% python3 -q
>>> import numpy as np
>>> from numpy import linalg as LA
>>> np.set_printoptions(precision=2, suppress=True, linewidth=200)
>>> K = np.load("case2.npy")
>>> K
array([[-0.2, -0.3,  0.1,  5.5,  1.1, -1.5,  1. ,  0.2,  1.4, -0.3,  0.1,  0.6, -0.6,  0.3],
       [ 0.4, -1. ,  1.4,  1. , -0.3,  1.1, -2.2, -1. , -1. ,  0.4,  0.3,  3.6,  1. ,  0.5],
       [ 0.1,  0. , -0.2, -1.5, -1.9, -1.6,  0.7,  2.4, -0.6,  1.1, -0.4,  0.8,  2. , -2.1],
       [ 0. ,  1.1, -1.5,  1. , -1.2, -1.7,  0.1,  0. ,  1.5,  1. ,  0. , -1.4, -0.8, -0.4],
       [-0.1, -0.1, -0.1, -2. ,  0.4, -0.5, -0.5, -1.3, -0.1,  1.1,  0. ,  1.1, -1.4,  0.3],
       [ 0.6, -0.8, -1.2,  3.5, -1.9,  0.2,  0. ,  0.7,  0.2, -1.4,  0.3,  1. , -1.8,  0. ],
       [-2. , -0.6, -0.7,  0. , -1.5,  1. , -0.3,  1. , -0.2,  0.5, -1.9,  0. , -0.3, -1.1],
       [ 0.4, -0.5,  0.7,  0. ,  0.4, -0.1, -1. ,  1.6,  0.7,  0.6, -0.6, -1.7, -0.9, -1.8]])
>>> cov = K.T @ K
>>> (K @ K.T).shape
(8, 8)
>>> B = np.array([[-5, 2, 3],
...     [3, -4, 9],
...     [-9, 5, 3],
...     [9, 9, 8],
...     [-7, 3, 0],
...     [4, 9, -7],
...     [-7, -6, 2],
...     [-8, 2, -1],
...     [-6, 8, -1],
...     [-8, -1, 6],
...     [-4, -8, -3],
...     [-7, -5, -4],
...     [9, -6, -3],
...     [1, 3, 7]])
>>> LA.matrix_rank(K @ B)
np.int64(3)
>>> np.vstack([K, B.T]).shape
(11, 14)
>>> B @ K
Traceback (most recent call last):
  File "<python-input-10>", line 1, in <module>
    B @ K
    ~~^~~
ValueError: matmul: Input operand 1 has a mismatch in its core dimension 0, with gufunc signature (n?,k),(k,m?)->(n?,m?) (size 8 is different from 3)
>>> np.einsum("ij->j", K)
array([-0.8, -2.2, -1.5,  7.5, -4.9, -3.1, -2.2,  3.6,  1.9,  3. , -2.2,  4. , -2.8, -4.3])
